$ python3 -q
>>> import numpy as np
>>> from numpy import linalg as LA
>>> np.set_printoptions(precision=1, suppress=True, linewidth=160)
>>> B = np.array([[1, -3, -2, 1],
...     [-1, 2, 1, -3],
...     [0, 0, -2, -3],
...     [1, 3, 0, 0],
...     [-1, 1, 2, 2]])
>>> cent = np.array([[2, 4, -1, -3, 2, 1],
...     [1, -2, 3, 3, 5, 2],
...     [4, 5, -1, 1, -2, -3],
...     [-5, 5, 1, 0, 4, -4]])
>>> E = B @ cent
>>> E
array([[-14,   5,  -7, -14,  -5,  -3],
       [ 19, -18,   3,  10,  -6,  12],
       [  7, -25,  -1,  -2,  -8,  18],
       [  5,  -2,   8,   6,  17,   7],
       [ -3,  14,   4,   8,   7, -13]])
>>> E @ E
Traceback (most recent call last):
  File "<python-input-7>", line 1, in <module>
    E @ E
    ~~^~~
ValueError: matmul: Input operand 1 has a mismatch in its core dimension 0, with gufunc signature (n?,k),(k,m?)->(n?,m?) (size 5 is different from 6)
>>> gram = E.T @ E
>>> LA.matrix_rank(gram)
np.int64(4)
>>> gram
array([[ 640, -639,  176,  378,  -36,  470],
       [-639, 1174,  -24, -100,  347, -877],
       [ 176,  -24,  139,  210,  189,   43],
       [ 378, -100,  210,  400,  184,   64],
       [ -36,  347,  189,  184,  463, -173],
       [ 470, -877,   43,   64, -173,  695]])
>>> (E @ E.T).shape
(5, 5)
>>> np.diag(gram)
array([ 640, 1174,  139,  400,  463,  695])
>>> mat = np.load("mat.npy")
>>> mat
array([[-0.1,  1.6,  0.4,  0.1, -0.1,  1. ],
       [-0.4, -0.1,  0.5,  0.2,  0.9,  0.2],
       [-1.4, -1.9,  0.8, -0.6,  0.3, -0.6]])
>>> T = np.stack([mat, 4 * mat, mat[::-1]])
>>> LA.matrix_rank(T)
array([3, 3, 3])
>>> T.sum(axis=0)
array([[-1.9,  6.1,  2.8, -0.1, -0.2,  4.4],
       [-2.4, -0.6,  3. ,  1.2,  5.4,  1.2],
       [-7.1, -7.9,  4.4, -2.9,  1.4, -2. ]])
>>> np.einsum("bij,cij->bc", T, T)
array([[ 12.1,  48.3,  -5.2],
       [ 48.3, 193.3, -20.9],
       [ -5.2, -20.9,  12.1]])
>>> B = mat / LA.norm(mat, axis=1, keepdims=True)
>>> gram = B @ B.T
>>> (gram - 2 * np.eye(3)).round(6).argmax(axis=1)
array([1, 2, 1])
>>> LA.norm(B, axis=1)
array([1., 1., 1.])
